% ipython --no-banner

In [1]: import numpy as np

In [2]: import numpy.linalg as la

In [3]: np.set_printoptions(precision=4, suppress=True, linewidth=160)

In [4]: rng = np.random.default_rng(13642)

In [5]: feats = np.eye(7, dtype=int)[rng.permutation(7)]

In [6]: feats
Out[6]: 
array([[0, 0, 0, 0, 0, 1, 0],
       [0, 0, 1, 0, 0, 0, 0],
       [0, 0, 0, 0, 1, 0, 0],
       [0, 0, 0, 1, 0, 0, 0],
       [0, 0, 0, 0, 0, 0, 1],
       [0, 1, 0, 0, 0, 0, 0],
       [1, 0, 0, 0, 0, 0, 0]])

In [7]: # columns are unit length and at right angles

In [8]: idx = rng.permutation(7)

In [9]: idx
Out[9]: array([0, 3, 4, 1, 6, 2, 5])

In [10]: M2 = feats[idx][:, idx]

In [11]: np.diag(M2)
Out[11]: array([0, 1, 0, 0, 0, 0, 0])

In [12]: np.trace(M2)
Out[12]: np.int64(1)

In [13]: M2 = la.inv(feats)

In [14]: la.det(feats) * M2
Out[14]: 
array([[-0., -0., -0., -0., -0., -0., -1.],
       [-0., -0., -0., -0., -0., -1., -0.],
       [-0., -1., -0., -0., -0., -0., -0.],
       [-0., -0., -0., -1., -0., -0., -0.],
       [-0., -0., -1., -0., -0., -0., -0.],
       [-1., -0., -0., -0., -0., -0., -0.],
       [-0., -0., -0., -0., -1., -0., -0.]])

In [15]: print(round(la.cond(feats), 4))
1.0

In [16]: la.inv(M2)
Out[16]: 
array([[0., 0., 0., 0., 0., 1., 0.],
       [0., 0., 1., 0., 0., 0., 0.],
       [0., 0., 0., 0., 1., 0., 0.],
       [0., 0., 0., 1., 0., 0., 0.],
       [0., 0., 0., 0., 0., 0., 1.],
       [0., 1., 0., 0., 0., 0., 0.],
       [1., 0., 0., 0., 0., 0., 0.]])

In [17]: J = np.load("a.npy")

In [18]: J
Out[18]: 
array([[1, 0, 7, 4, 0, 0],
       [0, 1, 0, 0, 0, 0],
       [1, 0, 5, 9, 0, 0],
       [6, 0, 5, 6, 0, 0],
       [0, 0, 0, 0, 7, 9],
       [0, 0, 0, 0, 1, 1]])

In [19]: np.sort(la.eigvals(J).real)
Out[19]: array([-1.6232, -1.6232, -0.2426,  1.    ,  8.2426, 15.2464])

In [20]: (J != 0).astype(int)
Out[20]: 
array([[1, 0, 1, 1, 0, 0],
       [0, 1, 0, 0, 0, 0],
       [1, 0, 1, 1, 0, 0],
       [1, 0, 1, 1, 0, 0],
       [0, 0, 0, 0, 1, 1],
       [0, 0, 0, 0, 1, 1]])

In [21]: (la.matrix_power((J != 0) + (J.T != 0) + np.eye(6), 6) > 0).astype(int)
Out[21]: 
array([[1, 0, 1, 1, 0, 0],
       [0, 1, 0, 0, 0, 0],
       [1, 0, 1, 1, 0, 0],
       [1, 0, 1, 1, 0, 0],
       [0, 0, 0, 0, 1, 1],
       [0, 0, 0, 0, 1, 1]])

In [22]: vec = np.array([7, 1, 7, 0, 0, 1])

In [23]: target = J @ vec

In [24]: coef, lr = np.zeros(6), 1 / la.norm(J, 2) ** 2

In [25]: for i in range(15):
    ...:     coef -= lr * J.T @ (J @ coef - target)
    ...:     if i % 5 == 0: print(i, round(la.norm(J @ coef - target), 4))
    ...: 
0 27.4292
5 19.6014
10 14.2903

In [26]: coef
Out[26]: array([5.4092, 0.0605, 5.4207, 2.005 , 0.4842, 0.622 ])

In [27]: u = np.array([0, 0, 2, 1, 0, 1])

In [28]: M2 = J + np.outer(u, np.eye(6)[2])

In [29]: la.matrix_rank(M2 - J)
Out[29]: np.int64(1)

In [30]: M2
Out[30]: 
array([[1., 0., 7., 4., 0., 0.],
       [0., 1., 0., 0., 0., 0.],
       [1., 0., 7., 9., 0., 0.],
       [6., 0., 6., 6., 0., 0.],
       [0., 0., 0., 0., 7., 9.],
       [0., 0., 1., 0., 1., 1.]])

In [31]: round(float(la.det(M2) / la.det(J)), 4), round(float(1 + la.solve(J, u)[2]), 4)
Out[31]: (0.8145, 0.8145)
